$ ipython --no-banner

In [1]: import numpy as np

In [2]: np.set_printoptions(precision=1, suppress=True, linewidth=200)

In [3]: arr = np.load("run7.npy")

In [4]: print(arr)
[[-4  2]
 [-4  2]]

In [5]: # rank 1

In [6]: rng = np.random.default_rng(6571)

In [7]: labels = rng.permutation(2)

In [8]: print(labels)
[0 1]

In [9]: other = arr[labels][:, labels]

In [10]: print(np.trace(other))
-2

In [11]: print(other)
[[-4  2]
 [-4  2]]

In [12]: U, sv, Vh = np.linalg.svd(arr)

In [13]: vecs = Vh[:(sv > 1e-8).sum()]

In [14]: x = arr[0] + -2 * arr[1] + rng.integers(2) * np.eye(2)[1]

In [15]: print(x)
[ 4. -2.]

In [16]: print(np.diag(vecs.T @ vecs))
[0.8 0.2]

In [17]: print(np.linalg.matrix_rank(np.vstack([arr, x])))
1

In [18]: print(vecs.T @ vecs)
[[ 0.8 -0.4]
 [-0.4  0.2]]

In [19]: print(round(float(np.linalg.norm(x - vecs.T @ vecs @ x)), 1))
0.0

In [20]: print(np.allclose(vecs.T @ vecs @ x, x))
True

In [21]: rk = np.linalg.matrix_rank(arr)

In [22]: print(rk)
1

In [23]: ns = np.linalg.svd(arr)[2][rk:].T

In [24]: print(np.round(arr @ ns, 1) + 0)
[[0.]
 [0.]]

In [25]: print(ns[:, 0] / ns[np.abs(ns[:, 0]).round(6).argmax(), 0])
[0.5 1. ]

In [26]: print([int(np.linalg.matrix_rank(np.delete(arr, i, axis=0))) for i in range(2)])
[1, 1]

In [27]: print(np.linalg.matrix_rank(arr.T @ arr), np.linalg.matrix_rank(arr @ arr.T))
1 1

In [28]: print([int(np.linalg.matrix_rank(arr[:, :j + 1])) for j in range(2)])
[1, 1]

In [29]: print([int(np.linalg.matrix_rank(arr[:i])) for i in range(1, len(arr) + 1)])
[1, 1]

In [30]: print(ns.shape)
(2, 1)

In [31]: data = np.load("layer17.npy")

In [32]: print(data)
[[ 0.3  1.   0. ]
 [-1.   0.3  0. ]
 [ 0.   0.   1. ]]

In [33]: x = np.array([0, 1, 1])

In [34]: target = data @ x

In [35]: print(target)
[1.  0.3 1. ]

In [36]: print(np.linalg.solve(data, 3 * target))
[-0.  3.  3.]

In [37]: print(np.linalg.solve(data, target + data[:, 0]))
[1. 1. 1.]

In [38]: print(np.round(np.linalg.solve(data.T, data[0]), 1) + 0)
[1. 0. 0.]

In [39]: labels = rng.permutation(3)

In [40]: other = data[:, labels] * rng.choice([-1, 1], 3)

In [41]: print(other)
[[-0.   1.   0.3]
 [-0.   0.3 -1. ]
 [-1.   0.   0. ]]

In [42]: U, _, Vh = np.linalg.svd(data.T @ other)

In [43]: print(np.round(np.linalg.lstsq(data, other)[0], 1) + 0)
[[ 0.  0.  1.]
 [ 0.  1.  0.]
 [-1.  0.  0.]]

In [44]: def softmax(z):
    ...:     e = np.exp(z - z.max(axis=-1, keepdims=True))
    ...:     return e / e.sum(axis=-1, keepdims=True)
    ...: 

In [45]: print(softmax(other[2] + 4))
[0.2 0.4 0.4]

In [46]: print(softmax(other).sum(axis=1))
[1. 1. 1.]

In [47]: S = other @ other.T / np.sqrt(3)

In [48]: print(softmax(S + np.triu(np.full(S.shape, -np.inf), 1)))
[[1.  0.  0. ]
 [0.4 0.6 0. ]
 [0.3 0.3 0.5]]

In [49]: print(softmax(S).round(6).argmax(axis=1))
[0 1 2]

In [50]: print(softmax(S)[2] @ other)
[-0.5  0.3 -0.2]
